% ipython --no-banner

In [1]: import numpy as np

In [2]: np.set_printoptions(precision=2, suppress=True, linewidth=200)

In [3]: rd = lambda a: np.round(a, 2) + 0

In [4]: J = -3 * np.eye(6) + np.ones((6, 6))

In [5]: J
Out[5]: 
array([[-2.,  1.,  1.,  1.,  1.,  1.],
       [ 1., -2.,  1.,  1.,  1.,  1.],
       [ 1.,  1., -2.,  1.,  1.,  1.],
       [ 1.,  1.,  1., -2.,  1.,  1.],
       [ 1.,  1.,  1.,  1., -2.,  1.],
       [ 1.,  1.,  1.,  1.,  1., -2.]])

In [6]: W1 = np.array([[2, 1, 2, 0, 1, 1],
   ...:     [0, 2, 0, 1, 0, 2],
   ...:     [2, 2, 0, 0, 1, 2],
   ...:     [0, 0, 1, 0, 2, 1],
   ...:     [2, 0, 0, 0, 1, 0],
   ...:     [2, 2, 1, 0, 0, 0]])

In [7]: b = np.array([2, -3, -4, 2, 3, 0])

In [8]: H = np.maximum(J @ W1 + b, 0)

In [9]: (H > 0).astype(int)
Out[9]: 
array([[1, 1, 0, 1, 1, 1],
       [1, 0, 0, 0, 1, 0],
       [1, 0, 0, 1, 1, 0],
       [1, 1, 0, 1, 1, 1],
       [1, 1, 0, 1, 1, 1],
       [1, 0, 0, 1, 1, 1]])

In [10]: cent = np.array([[7, 2, 1],
    ...:     [-5, -5, -1],
    ...:     [1, -2, -3],
    ...:     [8, -1, -1],
    ...:     [-4, 1, -2],
    ...:     [-4, 9, -4]])

In [11]: W1 @ cent
Out[11]: 
array([[  3,   5, -11],
       [-10,   7, -11],
       [ -8,  13, -10],
       [-11,   9, -11],
       [ 10,   5,   0],
       [  5,  -8,  -3]])

In [12]: (H @ cent).round(6).argmax(axis=1)
Out[12]: array([1, 0, 0, 0, 1, 1])

In [13]: H @ cent
Out[13]: 
array([[ 15.,  32., -22.],
       [ 38.,  28.,  -6.],
       [ 32.,  10.,  -9.],
       [ 54.,  26., -13.],
       [-12.,  44., -37.],
       [ -4.,  67., -39.]])

In [14]: ev, vecs = np.linalg.eigh(J)

In [15]: rd(vecs.T @ J @ vecs)
Out[15]: 
array([[-3.,  0.,  0.,  0.,  0.,  0.],
       [ 0., -3.,  0.,  0.,  0.,  0.],
       [ 0.,  0., -3.,  0.,  0.,  0.],
       [ 0.,  0.,  0., -3.,  0.,  0.],
       [ 0.,  0.,  0.,  0., -3.,  0.],
       [ 0.,  0.,  0.,  0.,  0.,  3.]])

In [16]: np.abs(vecs[:, -1]).round(6).argmax()
Out[16]: np.int64(0)

In [17]: ev
Out[17]: array([-3., -3., -3., -3., -3.,  3.])

In [18]: (ev > 1e-8).sum(), (ev < -1e-8).sum()
Out[18]: (np.int64(1), np.int64(5))

In [19]: ev.sum(), np.trace(J)
Out[19]: (np.float64(-12.0), np.float64(-12.0))

In [20]: rd(vecs @ np.diag(ev) @ vecs.T)
Out[20]: 
array([[-2.,  1.,  1.,  1.,  1.,  1.],
       [ 1., -2.,  1.,  1.,  1.,  1.],
       [ 1.,  1., -2.,  1.,  1.,  1.],
       [ 1.,  1.,  1., -2.,  1.,  1.],
       [ 1.,  1.,  1.,  1., -2.,  1.],
       [ 1.,  1.,  1.,  1.,  1., -2.]])
